In [1]: import numpy as np

In [2]: import numpy.linalg as la

In [3]: np.set_printoptions(precision=2, suppress=True, linewidth=140)

In [4]: tidy = lambda a: np.round(a, 2) + 0

In [5]: arr = np.loadtxt("block12.csv", delimiter=",")

In [6]: arr
Out[6]: 
array([[ 0.,  1.,  0., -2.,  0., -1., -2.,  0.],
       [ 2.,  0.,  2.,  0., -1.,  0.,  0.,  0.],
       [ 0.,  0.,  0., -1.,  0.,  0.,  0.,  0.],
       [ 0.,  0.,  0.,  0., -2.,  1., -1.,  0.],
       [ 0.,  0.,  2.,  0.,  0.,  0.,  0.,  0.]])

In [7]: A2 = arr / np.sqrt((arr ** 2).mean(axis=1, keepdims=True))

In [8]: tidy(la.norm(A2, axis=1))
Out[8]: array([2.83, 2.83, 2.83, 2.83, 2.83])

In [9]: arr.ravel(order="F")
Out[9]: 
array([ 0.,  2.,  0.,  0.,  0.,  1.,  0.,  0.,  0.,  0.,  0.,  2.,  0.,  0.,  2., -2.,  0., -1.,  0.,  0.,  0., -1.,  0., -2.,  0., -1.,
        0.,  0.,  1.,  0., -2.,  0.,  0., -1.,  0.,  0.,  0.,  0.,  0.,  0.])

In [10]: arr.reshape(-1, 2)
Out[10]: 
array([[ 0.,  1.],
       [ 0., -2.],
       [ 0., -1.],
       [-2.,  0.],
       [ 2.,  0.],
       [ 2.,  0.],
       [-1.,  0.],
       [ 0.,  0.],
       [ 0.,  0.],
       [ 0., -1.],
       [ 0.,  0.],
       [ 0.,  0.],
       [ 0.,  0.],
       [ 0.,  0.],
       [-2.,  1.],
       [-1.,  0.],
       [ 0.,  0.],
       [ 2.,  0.],
       [ 0.,  0.],
       [ 0.,  0.]])

In [11]: t3 = arr.reshape(5, 2, -1)

In [12]: t3.sum(axis=1)
Out[12]: 
array([[ 0.,  0., -2., -2.],
       [ 1.,  0.,  2.,  0.],
       [ 0.,  0.,  0., -1.],
       [-2.,  1., -1.,  0.],
       [ 0.,  0.,  2.,  0.]])

In [13]: np.einsum("ihd,ihd->ih", t3, t3)
Out[13]: 
array([[5., 5.],
       [8., 1.],
       [1., 0.],
       [0., 6.],
       [4., 0.]])

In [14]: np.swapaxes(t3, 1, 2)[1]
Out[14]: 
array([[ 2., -1.],
       [ 0.,  0.],
       [ 2.,  0.],
       [ 0.,  0.]])

In [15]: W0 = np.loadtxt("out3.csv", delimiter=",")

In [16]: W0
Out[16]: 
array([[ -8.,   4.,   4., -10.,   5.,   5.],
       [  8.,  -4.,  -4.,  10.,  -5.,  -5.],
       [ -8.,  -4.,  -4., -10.,  -5.,  -5.],
       [ -2.,   1.,   1.,   0.,   0.,   0.],
       [  2.,  -1.,  -1.,   0.,   0.,   0.],
       [ -2.,  -1.,  -1.,   0.,   0.,   0.]])

In [17]: # columns 1 and 2 are equal

In [18]: np.unique(W0.round(6), axis=0).shape
Out[18]: (6, 6)

In [19]: tidy(W0 @ la.pinv(W0) @ W0)
Out[19]: 
array([[ -8.,   4.,   4., -10.,   5.,   5.],
       [  8.,  -4.,  -4.,  10.,  -5.,  -5.],
       [ -8.,  -4.,  -4., -10.,  -5.,  -5.],
       [ -2.,   1.,   1.,   0.,   0.,   0.],
       [  2.,  -1.,  -1.,   0.,   0.,   0.],
       [ -2.,  -1.,  -1.,   0.,   0.,   0.]])

In [20]: tidy(np.trace(la.pinv(W0) @ W0))
Out[20]: np.float64(4.0)

In [21]: w1 = np.array([[3, 3, 1, -2],
    ...:     [0, -3, -2, -2],
    ...:     [0, 3, 1, 1],
    ...:     [-2, 1, 0, -3],
    ...:     [-1, 0, 3, 0],
    ...:     [-1, 1, 3, 0]])

In [22]: coef = np.array([3, 1, 3, -2])

In [23]: hid = np.maximum(W0 @ w1 + coef, 0)

In [24]: tidy((hid > 0).mean(axis=0))
Out[24]: array([0.5 , 0.33, 0.5 , 0.67])

In [25]: (hid > 0).astype(int)
Out[25]: 
array([[0, 0, 1, 1],
       [1, 1, 0, 0],
       [1, 0, 0, 1],
       [0, 0, 0, 1],
       [1, 1, 1, 0],
       [0, 0, 1, 1]])

In [26]: la.matrix_rank(hid)
Out[26]: np.int64(4)

In [27]: hid
Out[27]: 
array([[ 0.,  0., 21., 40.],
       [17., 30.,  0.,  0.],
       [ 9.,  0.,  0., 48.],
       [ 0.,  0.,  0.,  1.],
       [ 9.,  7.,  6.,  0.],
       [ 0.,  0.,  2.,  3.]])

In [28]: Z = np.array([[-2, -2, 4], [-4, 4, 2], [3, -4, 1], [-3, 5, -1]])

In [29]: hid @ Z
Out[29]: 
array([[ -57.,  116.,  -19.],
       [-154.,   86.,  128.],
       [-162.,  222.,  -12.],
       [  -3.,    5.,   -1.],
       [ -28.,  -14.,   56.],
       [  -3.,    7.,   -1.]])

In [30]: (hid @ Z).round(6).argmax(axis=1)
Out[30]: array([1, 2, 1, 1, 2, 1])

In [31]: w1 @ Z
Out[31]: 
array([[ -9,  -8,  21],
       [ 12, -14,  -6],
       [-12,  13,   6],
       [  9,  -7,  -3],
       [ 11, -10,  -1],
       [  7,  -6,   1]])

In [32]: feats = np.array([[0, -1, -2, 1, -3, -1],
    ...:     [0, -3, -2, 0, -2, -2],
    ...:     [3, -1, 0, 0, 0, 3],
    ...:     [-3, 1, 1, 3, 3, 2],
    ...:     [-3, 1, 3, 1, 0, 1],
    ...:     [-3, 1, 1, 3, 3, 2],
    ...:     [-3, -1, 3, -2, -3, 2],
    ...:     [1, 1, 2, -3, 0, 1]])

In [33]: P = feats @ la.solve(feats.T @ feats, feats.T)

In [34]: tidy(np.diag(P))
Out[34]: array([0.85, 0.86, 1.  , 0.47, 0.97, 0.47, 0.92, 0.46])

In [35]: tidy(P @ feats[:, 1])
Out[35]: array([-1., -3., -1.,  1.,  1.,  1., -1.,  1.])

In [36]: f, r1 = W0[1], W0[5]

In [37]: f @ f
Out[37]: np.float64(246.0)

In [38]: p = (f @ r1) / (f @ f) * f

In [39]: la.matrix_rank(np.outer(f, r1))
Out[39]: np.int64(1)

In [40]: tidy(p)
Out[40]: array([-0.26,  0.13,  0.13, -0.33,  0.16,  0.16])

In [41]: (r1 - p) @ f
Out[41]: np.float64(0.0)

In [42]: tidy(la.norm(f + r1) ** 2 + la.norm(f - r1) ** 2)
Out[42]: np.float64(504.0)

In [43]: vec = np.array([1, -1, 1, -2, -2, 1])

In [44]: rhs = feats @ vec

In [45]: coef, lr = np.zeros(6), 1 / la.norm(feats, 2) ** 2

In [46]: for i in range(8):
    ...:     coef -= lr * feats.T @ (feats @ coef - rhs)
    ...:     if i % 2 == 0: print(i, round(la.norm(feats @ coef - rhs), 2))
    ...: 
0 10.29
2 3.45
4 1.83
6 1.23

In [47]: tidy(coef)
Out[47]: array([ 0.91, -0.78,  0.94, -2.1 , -1.99,  0.85])

In [48]: data = np.loadtxt("data.csv", delimiter=",")

In [49]: data
Out[49]: 
array([[-2., -1.,  1., -2.],
       [ 0.,  1.,  2., -2.],
       [ 0.,  0.,  1.,  1.],
       [ 0.,  0.,  0.,  1.]])

In [50]: tidy(la.matrix_power(W0, 3))
Out[50]: 
array([[ -832.,  1248.,  1248.,  -840.,  1260.,  1260.],
       [  832., -1248., -1248.,   840., -1260., -1260.],
       [ -832.,   416.,   416.,  -840.,   420.,   420.],
       [ -168.,   252.,   252.,  -160.,   240.,   240.],
       [  168.,  -252.,  -252.,   160.,  -240.,  -240.],
       [ -168.,    84.,    84.,  -160.,    80.,    80.]])

In [51]: np.allclose(W0 @ W0.T, W0.T @ W0)
Out[51]: False

In [52]: np.trace(W0)
Out[52]: np.float64(-16.0)

In [53]: la.determinant(W0)
AttributeError: module 'numpy.linalg' has no attribute 'determinant'


In [54]: left, sigma, VT = la.svd(W0)

In [55]: np.argmax(sigma[:-1] / (sigma[1:] + 1e-6)) + 1
Out[55]: np.int64(4)

In [56]: tidy(sigma)
Out[56]: array([23.31, 14.21,  2.82,  1.72,  0.  ,  0.  ])

In [57]: A2 = left[:, :4] @ np.diag(sigma[:4]) @ VT[:4]

In [58]: tidy(la.norm(W0 - A2) / la.norm(W0))
Out[58]: np.float64(0.0)

In [59]: la.matrix_rank(W0, rtol=0.05)
Out[59]: np.int64(4)

In [60]: tidy(la.norm(W0 - A2, 2)), tidy(sigma[4])
Out[60]: (np.float64(0.0), np.float64(0.0))

In [61]: tidy(np.abs(W0 - A2).max())
Out[61]: np.float64(0.0)

In [62]: la.matrix_rank(A2)
Out[62]: np.int64(4)

In [63]: left, sigma, VT = la.svd(W0)

In [64]: evecs = VT[:(sigma > 1e-8).sum()]

In [65]: rng = np.random.default_rng(641)

In [66]: vec = W0[2] + -1 * W0[0] + rng.integers(2) * np.eye(6)[5]

In [67]: vec
Out[67]: array([  0.,  -8.,  -8.,   0., -10.,  -9.])

In [68]: la.matrix_rank(np.vstack([W0, vec]))
Out[68]: np.int64(5)

In [69]: tidy(la.norm(vec - evecs.T @ evecs @ vec))
Out[69]: np.float64(0.71)

In [70]: np.allclose(evecs.T @ evecs @ vec, vec)
Out[70]: False

In [71]: tidy(np.diag(evecs.T @ evecs))
Out[71]: array([1. , 0.5, 0.5, 1. , 0.5, 0.5])

In [72]: vec = np.array([1, 3, 1, 2])

In [73]: rhs = data @ vec

In [74]: coef, lr = np.zeros(4), 1 / la.norm(data, 2) ** 2

In [75]: for i in range(8):
    ...:     coef -= lr * data.T @ (data @ coef - rhs)
    ...:     if i % 2 == 0: print(i, round(la.norm(data @ coef - rhs), 2))
    ...: 
0 4.69
2 2.35
4 1.24
6 0.72

In [76]: tidy(coef)
Out[76]: array([2.02, 1.74, 1.1 , 1.61])

In [77]: mat = np.load("test14.npy")

In [78]: mat
Out[78]: 
array([[ 0,  5,  4,  2],
       [-5,  0, -1, -1],
       [-4,  1,  0,  1],
       [-2,  1, -1,  0]])

In [79]: # antisymmetric, zero diagonal

In [80]: O = mat.astype(float).copy()

In [81]: for j in range(4):
    ...:     O[:, j] -= O[:, :j] @ (O[:, :j].T @ O[:, j])
    ...:     O[:, j] /= la.norm(O[:, j])
    ...: 

In [82]: tidy(O)
Out[82]: 
array([[ 0.  ,  0.98,  0.15, -0.15],
       [-0.75, -0.13,  0.22, -0.62],
       [-0.6 ,  0.09,  0.2 ,  0.77],
       [-0.3 ,  0.14, -0.94,  0.  ]])

In [83]: tidy(O.T @ mat)
Out[83]: 
array([[ 6.71, -0.89,  1.04,  0.15],
       [ 0.  ,  5.12,  3.89,  2.18],
       [ 0.  ,  0.  ,  1.32,  0.28],
       [ 0.  ,  0.  ,  0.  ,  1.08]])

In [84]: tidy(O.T @ O)
Out[84]: 
array([[1., 0., 0., 0.],
       [0., 1., 0., 0.],
       [0., 0., 1., 0.],
       [0., 0., 0., 1.]])

In [85]: A2 = np.array([[-2, 0, 0], [-1, 1, 2], [-1, -1, -1], [-2, -1, 1]])

In [86]: A2.T @ mat.T
Out[86]: 
array([[-13,  13,   5,   4],
       [ -1,   2,   0,   2],
       [  8,   0,   3,   3]])

In [87]: la.matrix_rank(np.vstack([mat, A2.T]))
Out[87]: np.int64(4)

In [88]: vec = np.array([2, -3, -3, 5])

In [89]: rhs = mat @ vec

In [90]: rhs
Out[90]: array([-17, -12,  -6,  -4])

In [91]: tidy(la.solve(mat, rhs + mat[:, 1]))
Out[91]: array([ 2., -2., -3.,  5.])

In [92]: tidy(la.solve(mat, -1 * rhs))
Out[92]: array([-2.,  3.,  3., -5.])

In [93]: tidy(la.solve(mat, rhs))
Out[93]: array([ 2., -3., -3.,  5.])

In [94]: A2 = np.array([[0, 1, 0, 0, 2, 0, 0, 1, 2],
    ...:     [0, 0, 2, 1, 2, 2, 1, 2, 1],
    ...:     [2, 0, 1, 2, 1, 0, 0, 0, 2],
    ...:     [2, 1, 1, 2, 0, 1, 0, 0, 2],
    ...:     [0, 0, 2, 1, 0, 2, 0, 2, 1],
    ...:     [2, 2, 0, 0, 1, 1, 0, 0, 0],
    ...:     [1, 0, 2, 1, 0, 2, 0, 1, 2],
    ...:     [1, 1, 2, 1, 1, 1, 2, 2, 2],
    ...:     [1, 1, 0, 0, 1, 2, 1, 0, 0]])

In [95]: A = np.tril(A2)

In [96]: A
Out[96]: 
array([[0, 0, 0, 0, 0, 0, 0, 0, 0],
       [0, 0, 0, 0, 0, 0, 0, 0, 0],
       [2, 0, 1, 0, 0, 0, 0, 0, 0],
       [2, 1, 1, 2, 0, 0, 0, 0, 0],
       [0, 0, 2, 1, 0, 0, 0, 0, 0],
       [2, 2, 0, 0, 1, 1, 0, 0, 0],
       [1, 0, 2, 1, 0, 2, 0, 0, 0],
       [1, 1, 2, 1, 1, 1, 2, 2, 0],
       [1, 1, 0, 0, 1, 2, 1, 0, 0]])

In [97]: # null space of dimension 2

In [98]: [round(float(x), 2) for x in la.svd(A, compute_uv=False)[:3]]
Out[98]: [6.26, 3.23, 2.79]

In [99]: la.matrix_rank(A, rtol=0.1)
Out[99]: np.int64(6)

In [100]: tidy(np.sort(la.eigvals(A)))
Out[100]: array([0., 0., 0., 0., 0., 1., 1., 2., 2.])

In [101]: [int(la.matrix_rank(la.matrix_power(A, p))) for p in range(1, 10)]
Out[101]: [7, 6, 5, 4, 4, 4, 4, 4, 4]

In [102]: P = np.triu(np.array([[0, -1, 2, 2], [-1, 1, -2, -3], [-3, 3, 0, 2], [-1, -2, 1, 1]]), 1) + np.eye(4)

In [103]: A2 = P @ mat @ la.inv(P)

In [104]: A2
Out[104]: 
array([[ -7.,   2.,  21., -17.],
       [  9.,   4.,  -8.,   7.],
       [ -8.,  -5.,   4.,  -6.],
       [ -2.,  -1.,   1.,  -1.]])

In [105]: tidy(la.det(A2))
Out[105]: np.float64(49.0)

In [106]: tidy(np.poly(A2))
Out[106]: array([ 1.,  0., 48.,  0., 49.])

In [107]: vec = np.array([1, -2, 1, -2, 0, 1])

In [108]: h = np.maximum(feats @ vec, 0)

In [109]: np.maximum(feats @ (3 * vec), 0)
Out[109]: array([ 0,  6, 24,  0,  0,  0, 24, 24])

In [110]: feats * (h > 1e-9)[:, None]
Out[110]: 
array([[ 0,  0,  0,  0,  0,  0],
       [ 0, -3, -2,  0, -2, -2],
       [ 3, -1,  0,  0,  0,  3],
       [ 0,  0,  0,  0,  0,  0],
       [ 0,  0,  0,  0,  0,  0],
       [ 0,  0,  0,  0,  0,  0],
       [-3, -1,  3, -2, -3,  2],
       [ 1,  1,  2, -3,  0,  1]])

In [111]: np.flatnonzero(h > 1e-9)
Out[111]: array([1, 2, 6, 7])

In [112]: np.maximum(feats @ vec, 0) - np.maximum(-feats @ vec, 0)
Out[112]: array([-3,  2,  8, -8, -3, -8,  8,  8])

In [113]: h
Out[113]: array([0, 2, 8, 0, 0, 0, 8, 8])

In [114]: E = np.loadtxt("x.csv", delimiter=",")

In [115]: tidy(E)
Out[115]: 
array([[ 0.98,  0.02, -0.07, -0.12,  0.07, -0.12,  0.02,  0.07,  0.02],
       [ 0.02,  0.98,  0.07,  0.12, -0.07,  0.12, -0.02, -0.07, -0.02],
       [-0.07,  0.07,  0.78, -0.37,  0.22, -0.37,  0.07,  0.22,  0.07],
       [-0.12,  0.12, -0.37,  0.38,  0.37, -0.62,  0.12,  0.37,  0.12],
       [ 0.07, -0.07,  0.22,  0.37,  0.78,  0.37, -0.07, -0.22, -0.07],
       [-0.12,  0.12, -0.37, -0.62,  0.37,  0.38,  0.12,  0.37,  0.12],
       [ 0.02, -0.02,  0.07,  0.12, -0.07,  0.12,  0.98, -0.07, -0.02],
       [ 0.07, -0.07,  0.22,  0.37, -0.22,  0.37, -0.07,  0.78, -0.07],
       [ 0.02, -0.02,  0.07,  0.12, -0.07,  0.12, -0.02, -0.07,  0.98]])

In [116]: # columns are unit length and at right angles

In [117]: ev, evecs = la.eigh(E)

In [118]: vec = np.array([-1, 0, -3, 1, -1, -2, 0, 1, -3])

In [119]: tidy(la.eigvalsh(E[1:, 1:]))
Out[119]: array([-0.98,  1.  ,  1.  ,  1.  ,  1.  ,  1.  ,  1.  ,  1.  ])

In [120]: tidy(evecs * np.abs(ev) @ evecs.T)
Out[120]: 
array([[1., 0., 0., 0., 0., 0., 0., 0., 0.],
       [0., 1., 0., 0., 0., 0., 0., 0., 0.],
       [0., 0., 1., 0., 0., 0., 0., 0., 0.],
       [0., 0., 0., 1., 0., 0., 0., 0., 0.],
       [0., 0., 0., 0., 1., 0., 0., 0., 0.],
       [0., 0., 0., 0., 0., 1., 0., 0., 0.],
       [0., 0., 0., 0., 0., 0., 1., 0., 0.],
       [0., 0., 0., 0., 0., 0., 0., 1., 0.],
       [0., 0., 0., 0., 0., 0., 0., 0., 1.]])

In [121]: tidy(np.abs(E).sum(axis=1).max()), np.abs(ev).max()
Out[121]: (np.float64(2.6), np.float64(1.0))

In [122]: tidy(vec @ E @ vec / (vec @ vec)), tidy(ev[0]), ev[-1]
Out[122]: (np.float64(0.86), np.float64(-1.0), np.float64(1.0))

In [123]: np.all(la.eigvalsh(E) > 0)
Out[123]: np.False_

In [124]: [round(float(la.det(E[:i, :i])), 2) + 0 for i in range(1, 10)]
Out[124]: [0.98, 0.95, 0.73, 0.11, -0.11, -0.73, -0.75, -0.98, -1.0]

In [125]: m1 = np.load("sample8.npy")

In [126]: m1
Out[126]: 
array([[-0.88,  1.73,  1.72, -1.07],
       [ 1.73, -1.03, -2.17,  0.29],
       [ 1.72, -2.17, -1.38,  0.03],
       [-1.07,  0.29,  0.03, -0.72]])

In [127]: O = m1.astype(float).copy()

In [128]: for j in range(4):
     ...:     O[:, j] -= O[:, :j] @ (O[:, :j].T @ O[:, j])
     ...:     O[:, j] /= la.norm(O[:, j])
     ...: 

In [129]: tidy(O.T @ m1)
Out[129]: 
array([[ 2.81, -2.62, -2.74,  0.81],
       [ 0.  ,  1.41,  0.75, -0.22],
       [ 0.  ,  0.  ,  1.24, -0.13],
       [ 0.  ,  0.  ,  0.  ,  1.02]])
